$ python3 -q
>>> import numpy as np
>>> from numpy import linalg as LA
>>> np.set_printoptions(precision=3, suppress=True, linewidth=120)
>>> def tidy(a):
...     return np.round(a, 3) + 0
... 
>>> E = 0.7 ** np.abs(np.subtract.outer(np.arange(8), np.arange(8)))
>>> print(tidy(E))
[[1.    0.7   0.49  0.343 0.24  0.168 0.118 0.082]
 [0.7   1.    0.7   0.49  0.343 0.24  0.168 0.118]
 [0.49  0.7   1.    0.7   0.49  0.343 0.24  0.168]
 [0.343 0.49  0.7   1.    0.7   0.49  0.343 0.24 ]
 [0.24  0.343 0.49  0.7   1.    0.7   0.49  0.343]
 [0.168 0.24  0.343 0.49  0.7   1.    0.7   0.49 ]
 [0.118 0.168 0.24  0.343 0.49  0.7   1.    0.7  ]
 [0.082 0.118 0.168 0.24  0.343 0.49  0.7   1.   ]]
>>> u, r1 = E[3], E[2]
>>> print(tidy(u @ u))
2.753
>>> pr = (u @ r1) / (u @ u) * u
>>> print(LA.matrix_rank(np.outer(u, r1)))
1
>>> x0 = np.array([3, 1, 3, 1, 3, 0, 3, 2])
>>> target = E @ x0
>>> print(tidy(target))
[6.751 7.459 8.396 8.228 8.389 7.443 7.454 6.238]
>>> print(tidy(LA.solve(E, 4 * target)))
[12.  4. 12.  4. 12.  0. 12.  8.]
>>> print(tidy(LA.solve(E, target)))
[3. 1. 3. 1. 3. 0. 3. 2.]
>>> print(tidy(LA.solve(E, target + E[:, 7])))
[3. 1. 3. 1. 3. 0. 3. 3.]
>>> A = np.loadtxt("m.csv", delimiter=",")
>>> print(A)
[[ 0.  2. -1.  1. -2.  1.  1. -2. -1.  1.  3.  3.]
 [-2.  0. -2.  2. -1.  1. -1.  2. -1.  1.  1.  0.]
 [ 1.  2.  0. -2. -1. -3.  0.  0.  1.  1.  1.  1.]
 [-1. -2.  2.  0. -1.  0.  1.  0. -1.  0. -3.  0.]
 [ 2.  1.  1.  1.  0.  0.  0.  2. -1.  3. -2.  1.]
 [-1. -1.  3.  0.  0.  0.  0.  2.  2.  0. -4.  0.]
 [-1.  1.  0. -1.  0.  0.  0.  0.  0. -2. -3.  0.]
 [ 2. -2.  0.  0. -2. -2.  0.  0.  2. -1. -1.  3.]
 [ 1.  1. -1.  1.  1. -2.  0. -2.  0.  2.  2.  2.]
 [-1. -1. -1.  0. -3.  0.  2.  1. -2.  0. -4.  2.]
 [-3. -1. -1.  3.  2.  4.  3.  1. -2.  4.  0.  1.]
 [-3.  0. -1.  0. -1.  0.  0. -3. -2. -2. -1.  0.]]
>>> print([round(float(x), 3) for x in LA.svd(A, compute_uv=False)[:3]])
[10.12, 10.12, 7.333]
>>> print(np.argsort(-LA.norm(A, axis=0).round(6), kind="stable")[:3])
[10  9  0]
>>> print(round(np.log10(LA.cond(A))))
2
>>> print(tidy(np.abs(LA.svd(A)[2][-1])))
[0.133 0.155 0.221 0.369 0.329 0.014 0.282 0.278 0.414 0.169 0.192 0.521]
>>> print(tidy(LA.norm(A, 2) / LA.norm(A)))
0.522
>>> print(LA.matrix_rank(A, rtol=0.1))
10
>>> x0 = np.array([2, 2, -1, -1, 0, -3, 1, -1, 3, 0, -2, 0])
>>> target = A @ x0
>>> coef, lr = np.zeros(12), 1 / LA.norm(A, 2) ** 2
>>> for i in range(150):
...     coef -= lr * A.T @ (A @ coef - target)
...     if i % 50 == 0: print(i, round(LA.norm(A @ coef - target), 3))
... 
0 11.033
50 0.681
100 0.605
>>> print(tidy(coef))
[ 1.676  1.614 -0.471 -1.92   0.798 -2.951  0.294 -0.336  1.999 -0.394 -1.539  1.27 ]
>>> print(tidy(LA.cond(A)))
41.955
>>> Y = A / np.sqrt((A ** 2).mean(axis=1, keepdims=True))
>>> print(LA.matrix_rank(A - A.mean(axis=1, keepdims=True)))
11
>>> print(tidy(Y[8]))
[ 0.693  0.693 -0.693  0.693  0.693 -1.386  0.    -1.386  0.     1.386  1.386  1.386]
>>> print(LA.matrix_rank(Y) == LA.matrix_rank(A))
True
>>> K = np.load("case8.npy")
>>> print(K)
[[0 0 1 0 0 0 0]
 [0 0 0 0 0 0 1]
 [0 0 0 0 0 1 0]
 [1 0 0 0 0 0 0]
 [0 0 0 1 0 0 0]
 [0 0 0 0 1 0 0]
 [0 1 0 0 0 0 0]]
>>> # a transition matrix
>>> u = np.array([3, 0, 3, 1, 0, 0, 0])
>>> Y = K + np.outer(u, np.eye(7)[3])
>>> print(LA.matrix_rank(LA.inv(Y) - LA.inv(K), tol=1e-8))
1
>>> print(LA.matrix_rank(Y - K))
1
>>> x0 = np.array([2, 1, 3, 2, 3, 2, 3])
>>> print(tidy(np.sort(np.abs(np.degrees(np.angle(LA.eigvals(K)))))))
[  0.   0.  72.  72. 144. 144. 180.]
>>> print(tidy(np.abs(LA.eigvals(K))))
[1. 1. 1. 1. 1. 1. 1.]
>>> print(tidy(LA.norm(x0)), tidy(LA.norm(K @ x0)))
6.325 6.325
>>> print([p for p in range(1, 25) if np.allclose(LA.matrix_power(K, p), np.eye(7))])
[10, 20]
>>> print((K - K.T) / 2)
[[ 0.   0.   0.5 -0.5  0.   0.   0. ]
 [ 0.   0.   0.   0.   0.   0.   0. ]
 [-0.5  0.   0.   0.   0.   0.5  0. ]
 [ 0.5  0.   0.   0.  -0.5  0.   0. ]
 [ 0.   0.   0.   0.5  0.  -0.5  0. ]
 [ 0.   0.  -0.5  0.   0.5  0.   0. ]
 [ 0.   0.   0.   0.   0.   0.   0. ]]
>>> print(tidy(np.abs(LA.eigvals(K)).max()))
1.0
>>> print(np.allclose(K, K.T))
False
>>> x0 = np.array([0, 0, 0, -2, -1, 2, 1])
>>> print(LA.norm(K @ x0) <= LA.norm(K, 2) * LA.norm(x0) + 1e-9)
True
>>> print(K * x0)
[[ 0  0  0  0  0  0  0]
 [ 0  0  0  0  0  0  1]
 [ 0  0  0  0  0  2  0]
 [ 0  0  0  0  0  0  0]
 [ 0  0  0 -2  0  0  0]
 [ 0  0  0  0 -1  0  0]
 [ 0  0  0  0  0  0  0]]
>>> print(np.sign((K @ x0).round(6)))
[ 0  1  1  0 -1 -1  0]
>>> print(K @ np.ones(7))
[1. 1. 1. 1. 1. 1. 1.]
>>> print(K @ np.eye(7)[2])
[1. 0. 0. 0. 0. 0. 0.]
>>> print(np.einsum("ij,j->i", K, x0))
[ 0  1  2  0 -2 -1  0]
>>> print((K * x0).sum(axis=1))
[ 0  1  2  0 -2 -1  0]
>>> print(K @ (2 * x0))
[ 0  2  4  0 -4 -2  0]
>>> O, vecs = LA.qr(K[:, :2])[0], LA.qr(K[:, 2:])[0]
>>> s = LA.svd(O.T @ vecs, compute_uv=False)
>>> print((s > 0.9).sum())
0
>>> print(np.degrees(np.arccos(s.clip(0, 1))))
[90. 90.]
>>> J = np.minimum.outer(np.arange(1, 13), np.arange(1, 13)) * 5
>>> print(J)
[[ 5  5  5  5  5  5  5  5  5  5  5  5]
 [ 5 10 10 10 10 10 10 10 10 10 10 10]
 [ 5 10 15 15 15 15 15 15 15 15 15 15]
 [ 5 10 15 20 20 20 20 20 20 20 20 20]
 [ 5 10 15 20 25 25 25 25 25 25 25 25]
 [ 5 10 15 20 25 30 30 30 30 30 30 30]
 [ 5 10 15 20 25 30 35 35 35 35 35 35]
 [ 5 10 15 20 25 30 35 40 40 40 40 40]
 [ 5 10 15 20 25 30 35 40 45 45 45 45]
 [ 5 10 15 20 25 30 35 40 45 50 50 50]
 [ 5 10 15 20 25 30 35 40 45 50 55 55]
 [ 5 10 15 20 25 30 35 40 45 50 55 60]]
>>> u, r1 = J[2], J[10]
>>> print(u @ r1)
5675
>>> pr = (u @ r1) / (u @ u) * u
>>> print(np.outer(u, r1))
[[ 25  50  75 100 125 150 175 200 225 250 275 275]
 [ 50 100 150 200 250 300 350 400 450 500 550 550]
 [ 75 150 225 300 375 450 525 600 675 750 825 825]
 [ 75 150 225 300 375 450 525 600 675 750 825 825]
 [ 75 150 225 300 375 450 525 600 675 750 825 825]
 [ 75 150 225 300 375 450 525 600 675 750 825 825]
 [ 75 150 225 300 375 450 525 600 675 750 825 825]
 [ 75 150 225 300 375 450 525 600 675 750 825 825]
 [ 75 150 225 300 375 450 525 600 675 750 825 825]
 [ 75 150 225 300 375 450 525 600 675 750 825 825]
 [ 75 150 225 300 375 450 525 600 675 750 825 825]
 [ 75 150 225 300 375 450 525 600 675 750 825 825]]
>>> print(tidy(pr))
[11.947 23.895 35.842 35.842 35.842 35.842 35.842 35.842 35.842 35.842 35.842 35.842]
>>> print(LA.matrix_rank(np.outer(u, r1)))
1
>>> print(tidy(LA.norm(u + r1) ** 2 + LA.norm(u - r1) ** 2))
36100.0
>>> print(tidy(r1 - pr))
[ -6.947 -13.895 -20.842 -15.842 -10.842  -5.842  -0.842   4.158   9.158  14.158  19.158  19.158]
>>> Y = np.array([[7, 6], [9, -4], [3, 6], [0, 3], [-6, -3], [4, -7], [6, -9]])
>>> print(np.einsum("ij,ij->i", K, K))
[1 1 1 1 1 1 1]
>>> print(LA.matrix_rank(K @ Y))
2
>>> Y @ K
Traceback (most recent call last):
  File "<python-input-75>", line 1, in <module>
    Y @ K
    ~~^~~
ValueError: matmul: Input operand 1 has a mismatch in its core dimension 0, with gufunc signature (n?,k),(k,m?)->(n?,m?) (size 7 is different from 2)
>>> print(np.vstack([K, Y.T]).shape)
(9, 7)
>>> print(K @ Y)
[[ 3  6]
 [ 6 -9]
 [ 4 -7]
 [ 7  6]
 [ 0  3]
 [-6 -3]
 [ 9 -4]]
>>> print(np.allclose(J @ J.T, J.T @ J))
True
>>> print(np.trace(J))
390
>>> F = np.loadtxt("dump.csv", delimiter=",")
>>> print(F)
[[ 0.  0. -5.  3. -4.  4.  5.]
 [-5.  3.  1.  2.  0.  1. -3.]
 [-2.  0. -1. -1. -5. -3.  1.]
 [ 0.  0.  0. -1. -2. -1.  3.]
 [-3. -3.  0.  5. -1.  2.  0.]
 [-1.  2. -3. -5. -4.  4.  0.]
 [ 0. -4. -4.  2. -5. -3.  4.]]
>>> x0 = np.array([4, -2, 3, -3, 5, -4, -3])
>>> target = F @ x0
>>> coef, lr = np.zeros(7), 1 / LA.norm(F, 2) ** 2
>>> for i in range(40):
...     coef -= lr * F.T @ (F @ coef - target)
...     if i % 10 == 0: print(i, round(LA.norm(F @ coef - target), 3))
... 
0 32.788
10 3.542
20 2.062
30 1.255
>>> print(tidy(coef))
[ 4.043 -1.889  3.285 -2.954  4.887 -3.95  -2.829]
>>> w1 = np.array([[3, 1, 2, 2],
...     [0, 2, 3, 3],
...     [-3, 2, 0, 1],
...     [1, 0, -1, -1],
...     [-1, -3, 2, -3],
...     [1, 2, 3, -1],
...     [0, 0, 0, 3]])
>>> coef = np.array([0, 2, 0, 0])
>>> H = np.maximum(F @ w1 + coef, 0)
>>> print(tidy((H > 0).mean(axis=0)))
[0.429 0.714 0.286 0.714]
>>> print(H)
[[26. 12.  1. 15.]
 [ 0.  7.  0.  0.]
 [ 0.  7.  0. 17.]
 [ 0.  6.  0. 17.]
 [ 0.  0.  0.  0.]
 [ 9. 19. 13. 14.]
 [16.  0.  0. 12.]]
>>> print(LA.matrix_rank(H))
4
>>> print((H > 0).astype(int))
[[1 1 1 1]
 [0 1 0 0]
 [0 1 0 1]
 [0 1 0 1]
 [0 0 0 0]
 [1 1 1 1]
 [1 0 0 1]]
>>> cent = np.array([[3, 2], [-2, -3], [-1, -3], [2, 3]])
>>> print(H @ cent)
[[ 83.  58.]
 [-14. -21.]
 [ 20.  30.]
 [ 22.  33.]
 [  0.   0.]
 [  4. -36.]
 [ 72.  68.]]
>>> print(w1 @ cent)
[[  9   3]
 [ -1  -6]
 [-11  -9]
 [  2   2]
 [ -5  -8]
 [ -6 -16]
 [  6   9]]
>>> print((H @ cent).round(6).argmax(axis=1))
[0 0 1 1 0 0 0]
>>> left, s, vt = LA.svd(A)
>>> print(tidy(s))
[10.12  10.12   7.333  7.333  4.197  4.197  2.885  2.885  2.413  2.413  0.241  0.241]
>>> print(np.argmax(s[:-1] / (s[1:] + 1e-6)) + 1)
10
>>> Y = left[:, :10] @ np.diag(s[:10]) @ vt[:10]
>>> print(LA.matrix_rank(Y))
10
>>> print(tidy(LA.norm(A - Y, 2)), tidy(s[10]))
0.241 0.241
>>> print(tidy(LA.norm(A - Y) / LA.norm(A)))
0.018
>>> data = np.load("mat.npy")
>>> print(data)
[[ 1 -1  1 -1 -1  1 -1  1]
 [ 1  1 -1 -1 -1 -1  1  1]
 [ 1  1  1  1  1  1  1  1]
 [ 1 -1 -1  1 -1  1  1 -1]
 [ 1  1  1  1 -1 -1 -1 -1]
 [ 1  1 -1 -1  1  1 -1 -1]
 [ 1 -1  1 -1  1 -1  1 -1]
 [ 1 -1 -1  1  1 -1 -1  1]]
>>> left, s, vt = LA.svd(data, full_matrices=False)
>>> print(tidy(s / s[0]))
[1. 1. 1. 1. 1. 1. 1. 1.]
>>> print(tidy(np.cumsum(s ** 2) / np.sum(s ** 2)))
[0.125 0.25  0.375 0.5   0.625 0.75  0.875 1.   ]
>>> arr = np.load("block18.npy")
>>> print(arr)
[[-3 -3 -5 -4  3]
 [ 3 -3 -3 -5 -4]
 [-4  3 -3 -3 -5]
 [-5 -4  3 -3 -3]
 [-3 -5 -4  3 -3]]
>>> vals, vecs = LA.eigh(J)
>>> x0 = np.array([-8, -8, 4, 8, 4, 5, 8, -7, 8, 4, -2, -5])
>>> print(tidy(vecs * np.abs(vals) @ vecs.T))
[[ 5.  5.  5.  5.  5.  5.  5.  5.  5.  5.  5.  5.]
 [ 5. 10. 10. 10. 10. 10. 10. 10. 10. 10. 10. 10.]
 [ 5. 10. 15. 15. 15. 15. 15. 15. 15. 15. 15. 15.]
 [ 5. 10. 15. 20. 20. 20. 20. 20. 20. 20. 20. 20.]
 [ 5. 10. 15. 20. 25. 25. 25. 25. 25. 25. 25. 25.]
 [ 5. 10. 15. 20. 25. 30. 30. 30. 30. 30. 30. 30.]
 [ 5. 10. 15. 20. 25. 30. 35. 35. 35. 35. 35. 35.]
 [ 5. 10. 15. 20. 25. 30. 35. 40. 40. 40. 40. 40.]
 [ 5. 10. 15. 20. 25. 30. 35. 40. 45. 45. 45. 45.]
 [ 5. 10. 15. 20. 25. 30. 35. 40. 45. 50. 50. 50.]
 [ 5. 10. 15. 20. 25. 30. 35. 40. 45. 50. 55. 55.]
 [ 5. 10. 15. 20. 25. 30. 35. 40. 45. 50. 55. 60.]]
>>> print(tidy(LA.eigvalsh(J[1:, 1:])))
[  1.275   1.354   1.502   1.745   2.142   2.81    4.013   6.458  12.532  34.91  316.26 ]
